$ python3 -q
>>> import numpy as np
>>> from numpy import linalg as LA
>>> np.set_printoptions(suppress=True, linewidth=200)
>>> M2 = np.array([[1, 6], [8, 4]])
>>> feats = np.tile(M2, (2, 2))
>>> feats
array([[1, 6, 1, 6],
       [8, 4, 8, 4],
       [1, 6, 1, 6],
       [8, 4, 8, 4]])
>>> M2 = np.array([[1, 1], [4, 1], [5, 2], [3, 4]])
>>> M2.T @ feats.T
array([[48, 76, 48, 76],
       [33, 44, 33, 44]])
>>> LA.matrix_rank(np.vstack([feats, M2.T]))
np.int64(4)
>>> np.einsum("ij,ij->i", feats, feats)
array([ 74, 160,  74, 160])
>>> np.vstack([feats, M2.T]).shape
(6, 4)
>>> np.einsum("ik,kj->ij", feats, M2)
array([[48, 33],
       [76, 44],
       [48, 33],
       [76, 44]])
>>> feats @ M2
array([[48, 33],
       [76, 44],
       [48, 33],
       [76, 44]])
>>> np.argsort(-LA.norm(feats, axis=0).round(6), kind="stable")[:3]
array([0, 2, 1])
>>> round(LA.norm(feats, 2) / LA.norm(feats), 3)
np.float64(0.911)
>>> [round(float(x), 3) for x in LA.svd(feats, compute_uv=False)[:3]]
[19.703, 8.933, 0.0]
>>> f = np.array([3, 2, 0])
>>> np.convolve(feats[2], f)
array([ 3, 20, 15, 20, 12,  0])
>>> np.correlate(feats[2], feats[1], "full")
array([  4,  32,  56,  64, 100,  32,  48])
>>> left, sigma, Vt = LA.svd(feats)
>>> V = Vt[:(sigma > 1e-8).sum()]
>>> rng = np.random.default_rng(692897)
>>> x = feats[0] + 5 * feats[3] + rng.integers(2) * np.eye(4)[2]
>>> x
array([41., 26., 42., 26.])
>>> round(float(LA.norm(x - V.T @ V @ x)), 3)
0.707
>>> A = np.array([[-10, 4, -5, -14, 2, -3, -10],
...     [4, 4, 3, -4, -9, 4, 7],
...     [-5, 3, -6, -8, 2, 3, 1],
...     [-14, -4, -8, -12, 2, -1, 13],
...     [2, -9, 2, 2, 14, -16, -3],
...     [-3, 4, 3, -1, -16, -12, -12],
...     [-10, 7, 1, 13, -3, -12, 12]])
>>> M2 = A / LA.norm(A, axis=1, keepdims=True)
>>> G = M2 @ M2.T
>>> G[6].round(3)
array([-0.283,  0.006, -0.229,  0.182,  0.101,  0.161,  1.   ])
>>> round(np.degrees(np.arccos(np.clip(G[6, 0], -1, 1))), 3)
np.float64(106.439)
>>> np.argwhere(np.triu(np.abs(G) > 0.95, 1))
array([], shape=(0, 2), dtype=int64)
>>> (G - 2 * np.eye(7)).round(6).argmax(axis=1)
array([2, 5, 0, 2, 6, 0, 3])
>>> round(LA.eigvalsh(A).min(), 3)
np.float64(-29.732)
>>> np.all(LA.eigvalsh(A) > 0)
np.False_
>>> x = np.array([2, 9, 6, 0, -7, 7, -6])
>>> h = np.maximum(A @ x, 0)
>>> h
array([ 11, 111,   0,   0,   0, 148,   0])
>>> np.maximum(A @ x, 0) - np.maximum(-A @ x, 0)
array([  11,  111,  -18, -211, -257,  148,  -86])
>>> A * (h > 1e-9)[:, None]
array([[-10,   4,  -5, -14,   2,  -3, -10],
       [  4,   4,   3,  -4,  -9,   4,   7],
       [  0,   0,   0,   0,   0,   0,   0],
       [  0,   0,   0,   0,   0,   0,   0],
       [  0,   0,   0,   0,   0,   0,   0],
       [ -3,   4,   3,  -1, -16, -12, -12],
       [  0,   0,   0,   0,   0,   0,   0]])
>>> np.flatnonzero(h > 1e-9)
array([0, 1, 5])
>>> np.maximum(A @ (3 * x), 0)
array([ 33, 333,   0,   0,   0, 444,   0])
>>> M = np.loadtxt("data.csv", delimiter=",")
>>> M
array([[-0.5,  1.2,  0.7, -1.1,  1.2, -1.2,  0. , -0.8,  0.1],
       [ 0.3,  2. , -0.2, -0.6, -0.2,  0.1,  0.7, -0.5,  0.2],
       [ 0.1,  0.2,  0.2,  0.6, -1.7, -0.3, -1.1,  0.7, -0.4],
       [ 0.7,  0.2, -0.1,  0.5,  0.6,  0.4,  2. , -0.6,  0.1],
       [ 1.4,  2.2, -1.5,  0.4,  1.6,  0.3,  0.2, -1.4,  1. ],
       [-1.5,  2.1,  2.4, -0.5, -0.3,  0.4,  0.4,  1. ,  2. ],
       [ 2. , -0.7, -1.6, -0.4, -0.5,  0.3,  0.8,  0. , -0.9],
       [ 1.3,  0.6, -0.6,  2.1, -0.4,  0.4, -2.8, -0.4,  1.4],
       [-0.6,  1.5,  0.3, -1.1, -0.2,  2. , -0.2,  1.1,  1.5]])
>>> G = M.T @ M
>>> round(np.trace(G), 3), (M ** 2).sum()
(np.float64(93.7), np.float64(93.7))
>>> np.round(LA.svd(M, compute_uv=False) ** 2, 3)
array([31.838, 23.043, 20.766,  9.322,  4.353,  3.563,  0.66 ,  0.123,  0.032])
>>> np.allclose(G, G.T)
True
>>> np.round(LA.eigvalsh(G)[::-1], 3)
array([31.838, 23.043, 20.766,  9.322,  4.353,  3.563,  0.66 ,  0.123,  0.032])
>>> x = np.array([-2, 2, -1, 0, 1, 2, 0, -1, 2])
>>> h = np.maximum(M @ x, 0)
>>> np.round(np.tanh(M @ x), 3)
array([ 0.987,  1.   , -0.999,  0.862,  1.   ,  1.   , -1.   ,  0.993,  1.   ])
>>> np.round(M.T @ h, 3)
array([ -1.38,  64.91,   8.79, -10.15,  11.27,  24.22,   1.05,   0.53,  44.9 ])
>>> Q, r_ = LA.qr(M)
>>> Q.shape, r_.shape
((9, 9), (9, 9))
>>> np.trace(Q @ Q.T)
np.float64(9.0)
>>> np.allclose(r_.T @ r_, M.T @ M)
True
>>> W0 = np.array([[1, 0, 0, 0, 0, 0],
...     [1, 1, 0, 0, 0, 0],
...     [0, 2, 1, 0, 0, 0],
...     [0, 3, 0, 1, 0, 0],
...     [0, 0, 2, 0, 1, 0],
...     [3, 2, 3, 2, 1, 1]])
>>> left, sigma, Vt = LA.svd(M, full_matrices=False)
>>> np.round(sigma / sigma[0], 3)
array([1.   , 0.851, 0.808, 0.541, 0.37 , 0.335, 0.144, 0.062, 0.032])
>>> np.round(np.abs(Vt[0]), 3)
array([0.408, 0.561, 0.467, 0.224, 0.039, 0.147, 0.036, 0.17 , 0.444])
>>> left.shape, sigma.shape, Vt.shape
((9, 9), (9,), (9, 9))
>>> (sigma > 1e-8).sum()
np.int64(9)
>>> np.round(Vt @ Vt.T, 3) + 0
array([[1., 0., 0., 0., 0., 0., 0., 0., 0.],
       [0., 1., 0., 0., 0., 0., 0., 0., 0.],
       [0., 0., 1., 0., 0., 0., 0., 0., 0.],
       [0., 0., 0., 1., 0., 0., 0., 0., 0.],
       [0., 0., 0., 0., 1., 0., 0., 0., 0.],
       [0., 0., 0., 0., 0., 1., 0., 0., 0.],
       [0., 0., 0., 0., 0., 0., 1., 0., 0.],
       [0., 0., 0., 0., 0., 0., 0., 1., 0.],
       [0., 0., 0., 0., 0., 0., 0., 0., 1.]])
>>> np.round(left.T @ left, 3) + 0
array([[1., 0., 0., 0., 0., 0., 0., 0., 0.],
       [0., 1., 0., 0., 0., 0., 0., 0., 0.],
       [0., 0., 1., 0., 0., 0., 0., 0., 0.],
       [0., 0., 0., 1., 0., 0., 0., 0., 0.],
       [0., 0., 0., 0., 1., 0., 0., 0., 0.],
       [0., 0., 0., 0., 0., 1., 0., 0., 0.],
       [0., 0., 0., 0., 0., 0., 1., 0., 0.],
       [0., 0., 0., 0., 0., 0., 0., 1., 0.],
       [0., 0., 0., 0., 0., 0., 0., 0., 1.]])
>>> np.round(left.T @ M @ Vt.T, 3) + 0
array([[5.643, 0.   , 0.   , 0.   , 0.   , 0.   , 0.   , 0.   , 0.   ],
       [0.   , 4.8  , 0.   , 0.   , 0.   , 0.   , 0.   , 0.   , 0.   ],
       [0.   , 0.   , 4.557, 0.   , 0.   , 0.   , 0.   , 0.   , 0.   ],
       [0.   , 0.   , 0.   , 3.053, 0.   , 0.   , 0.   , 0.   , 0.   ],
       [0.   , 0.   , 0.   , 0.   , 2.086, 0.   , 0.   , 0.   , 0.   ],
       [0.   , 0.   , 0.   , 0.   , 0.   , 1.888, 0.   , 0.   , 0.   ],
       [0.   , 0.   , 0.   , 0.   , 0.   , 0.   , 0.812, 0.   , 0.   ],
       [0.   , 0.   , 0.   , 0.   , 0.   , 0.   , 0.   , 0.351, 0.   ],
       [0.   , 0.   , 0.   , 0.   , 0.   , 0.   , 0.   , 0.   , 0.18 ]])
